In [1]: import numpy as np

In [2]: np.set_printoptions(precision=2, suppress=True, linewidth=160, legacy="1.25")

In [3]: arr = np.load("x.npy")

In [4]: arr.round(2) + 0
Out[4]: 
array([[-2.29, -1.49,  0.84,  2.33,  1.35,  0.  , -2.4 ,  1.03,  1.48, -0.74],
       [ 0.67, -0.35,  2.33, -0.08, -1.47, -0.72, -2.36, -2.56, -0.19,  2.02],
       [ 1.08, -3.58, -0.58, -0.5 ,  1.66,  1.42,  0.02,  0.32, -1.69,  1.64],
       [-1.08,  0.05, -1.93, -2.15, -1.05, -0.5 , -1.27,  1.77,  1.79,  2.49],
       [-2.16,  0.27, -0.12,  2.28, -0.87,  1.11,  2.4 , -0.75, -0.09,  2.6 ],
       [-2.29,  1.56,  0.97, -1.18,  1.29, -0.65, -0.73,  0.88, -3.36,  0.54],
       [ 0.4 ,  0.3 , -3.48,  2.02, -0.45, -1.38, -1.56, -1.04, -1.71, -0.1 ],
       [-1.48,  0.56, -1.29, -1.58,  1.79,  1.87, -0.51, -3.18,  0.96, -0.57],
       [ 2.16,  2.62,  0.16,  1.24,  2.03,  1.66, -1.06,  0.93,  0.55,  1.66],
       [ 0.27, -0.17,  0.11,  0.01,  2.69, -3.52,  1.41, -0.84,  1.14,  1.13]])

In [5]: q, V = np.linalg.qr(arr[:, :2])[0], np.linalg.qr(arr[:, 2:])[0]

In [6]: sig = np.linalg.svd(q.T @ V, compute_uv=False)

In [7]: np.round(np.linalg.norm(q @ q.T - V @ V.T, 2), 2)
Out[7]: 1.0

In [8]: np.degrees(np.arccos(sig.clip(0, 1)))
Out[8]: array([90., 90.])

In [9]: r0 = np.array([3, 2, -1, 3, 3, -3, 0, -2, 0, 0])

In [10]: other = arr + np.outer(r0, np.eye(10)[3])

In [11]: np.round(np.linalg.det(other) / np.linalg.det(arr), 2), round(1 + np.linalg.solve(arr, r0)[3], 2)
Out[11]: (1.58, 1.58)

In [12]: np.linalg.matrix_rank(np.linalg.inv(other) - np.linalg.inv(arr), tol=1e-8)
Out[12]: 1

In [13]: other.round(2) + 0
Out[13]: 
array([[-2.29, -1.49,  0.84,  5.33,  1.35,  0.  , -2.4 ,  1.03,  1.48, -0.74],
       [ 0.67, -0.35,  2.33,  1.92, -1.47, -0.72, -2.36, -2.56, -0.19,  2.02],
       [ 1.08, -3.58, -0.58, -1.5 ,  1.66,  1.42,  0.02,  0.32, -1.69,  1.64],
       [-1.08,  0.05, -1.93,  0.85, -1.05, -0.5 , -1.27,  1.77,  1.79,  2.49],
       [-2.16,  0.27, -0.12,  5.28, -0.87,  1.11,  2.4 , -0.75, -0.09,  2.6 ],
       [-2.29,  1.56,  0.97, -4.18,  1.29, -0.65, -0.73,  0.88, -3.36,  0.54],
       [ 0.4 ,  0.3 , -3.48,  2.02, -0.45, -1.38, -1.56, -1.04, -1.71, -0.1 ],
       [-1.48,  0.56, -1.29, -3.58,  1.79,  1.87, -0.51, -3.18,  0.96, -0.57],
       [ 2.16,  2.62,  0.16,  1.24,  2.03,  1.66, -1.06,  0.93,  0.55,  1.66],
       [ 0.27, -0.17,  0.11,  0.01,  2.69, -3.52,  1.41, -0.84,  1.14,  1.13]])
